In [1]: import numpy as np

In [2]: from numpy import linalg as LA

In [3]: np.set_printoptions(precision=2, suppress=True, linewidth=200, sign=" ")

In [4]: rd = lambda a: np.round(a, 2) + 0

In [5]: C = np.array([[-1.4, -0.8, -0.3, 1.4, -2.3, 0.2, -1.0, -2.2, -1.5, -0.3],
   ...:     [-0.9, -0.6, -1.2, 2.3, -0.8, 0.1, -0.9, -2.2, 0.7, 0.4],
   ...:     [0.5, -0.3, 0.6, -0.1, 0.8, 0.3, 2.0, -1.0, -1.3, -1.6]])

In [6]: rng = np.random.default_rng(933322)

In [7]: J = np.array([[5, 4, 1],
   ...:     [5, 0, 5],
   ...:     [4, 5, 3],
   ...:     [0, 3, 0],
   ...:     [2, 2, 2],
   ...:     [1, 4, 0],
   ...:     [3, 3, 0],
   ...:     [3, 3, 4],
   ...:     [5, 5, 5],
   ...:     [3, 5, 2],
   ...:     [5, 3, 4],
   ...:     [3, 1, 5],
   ...:     [3, 2, 1],
   ...:     [1, 1, 5],
   ...:     [1, 4, 4]]) @ C + 0.1 * rng.normal(size=(15, 10))

In [8]: rd(J)
Out[8]: 
array([[-10.02,  -6.72,  -5.56,  16.08, -13.94,   1.78,  -6.67, -20.74,  -6.16,  -1.67],
       [ -4.43,  -5.51,   1.44,   6.52,  -7.42,   2.61,   5.11, -15.9 , -14.07,  -9.63],
       [ -8.57,  -7.03,  -5.39,  16.73, -10.87,   2.32,  -2.38, -22.74,  -6.33,  -4.07],
       [ -2.58,  -1.86,  -3.47,   7.13,  -2.25,   0.36,  -2.65,  -6.52,   1.98,   1.22],
       [ -3.62,  -3.38,  -1.76,   7.15,  -4.69,   1.35,   0.28, -10.86,  -4.21,  -3.03],
       [ -5.1 ,  -3.55,  -5.06,  10.48,  -5.54,   0.37,  -4.52, -11.  ,   1.32,   1.43],
       [ -6.79,  -4.28,  -4.34,  11.27,  -9.28,   0.85,  -5.67, -13.25,  -2.43,   0.13],
       [ -4.92,  -5.23,  -2.25,  10.63,  -6.09,   2.1 ,   2.33, -17.29,  -7.61,  -6.02],
       [ -9.1 ,  -8.44,  -4.69,  17.97, -11.55,   2.94,   0.38, -27.08, -10.51,  -7.76],
       [ -7.63,  -5.93,  -5.74,  15.65,  -9.14,   1.61,  -3.47, -19.65,  -3.44,  -2.06],
       [ -7.85,  -7.03,  -2.69,  13.49, -10.67,   2.56,   0.23, -21.62, -10.47,  -6.79],
       [ -2.7 ,  -4.26,   0.87,   6.07,  -3.49,   2.29,   6.15, -13.9 , -10.21,  -8.4 ],
       [ -5.59,  -3.75,  -2.66,   8.75,  -7.71,   1.  ,  -2.69, -12.05,  -4.59,  -1.46],
       [  0.2 ,  -2.79,   1.55,   3.2 ,   0.69,   1.87,   8.25,  -9.52,  -7.26,  -7.96],
       [ -3.17,  -4.41,  -2.86,  10.11,  -2.22,   1.68,   3.38, -14.87,  -4.05,  -5.03]])

In [9]: hat = J @ LA.solve(J.T @ J, J.T)

In [10]: rd(LA.eigvalsh(hat))
Out[10]: array([ 0.,  0.,  0.,  0.,  0.,  1.,  1.,  1.,  1.,  1.,  1.,  1.,  1.,  1.,  1.])

In [11]: vec = np.array([5, 0, 4, 4, 5, 5, 4, 5, 4, 0])

In [12]: y = J @ vec

In [13]: rd(LA.pinv(J) @ J)
Out[13]: 
array([[ 1.,  0.,  0.,  0.,  0.,  0.,  0.,  0.,  0.,  0.],
       [ 0.,  1.,  0.,  0.,  0.,  0.,  0.,  0.,  0.,  0.],
       [ 0.,  0.,  1.,  0.,  0.,  0.,  0.,  0.,  0.,  0.],
       [ 0.,  0.,  0.,  1.,  0.,  0.,  0.,  0.,  0.,  0.],
       [ 0.,  0.,  0.,  0.,  1.,  0.,  0.,  0.,  0.,  0.],
       [ 0.,  0.,  0.,  0.,  0.,  1.,  0.,  0.,  0.,  0.],
       [ 0.,  0.,  0.,  0.,  0.,  0.,  1.,  0.,  0.,  0.],
       [ 0.,  0.,  0.,  0.,  0.,  0.,  0.,  1.,  0.,  0.],
       [ 0.,  0.,  0.,  0.,  0.,  0.,  0.,  0.,  1.,  0.],
       [ 0.,  0.,  0.,  0.,  0.,  0.,  0.,  0.,  0.,  1.]])

In [14]: y = y + 0.1 * rng.normal(size=15)

In [15]: rd(y)
Out[15]: array([-223.97, -129.57, -188.76,  -43.02,  -83.3 ,  -97.42, -146.93, -118.53, -211.28, -162.1 , -185.68,  -77.61, -126.32,  -10.68,  -66.49])

In [16]: c, *_ = LA.lstsq(J, y)

In [17]: [round(float(LA.norm(LA.solve(J.T @ J + lam * np.eye(10), J.T @ y))), 2) for lam in (0, 1, 10, 100)]
Out[17]: [12.84, 9.05, 8.53, 6.78]

In [18]: c.round()
Out[18]: array([ 5.,  0.,  4.,  4.,  4.,  4.,  5.,  6.,  4., -0.])

In [19]: rd(J.T @ (y - J @ c))
Out[19]: array([ 0.,  0.,  0.,  0.,  0.,  0.,  0.,  0.,  0.,  0.])
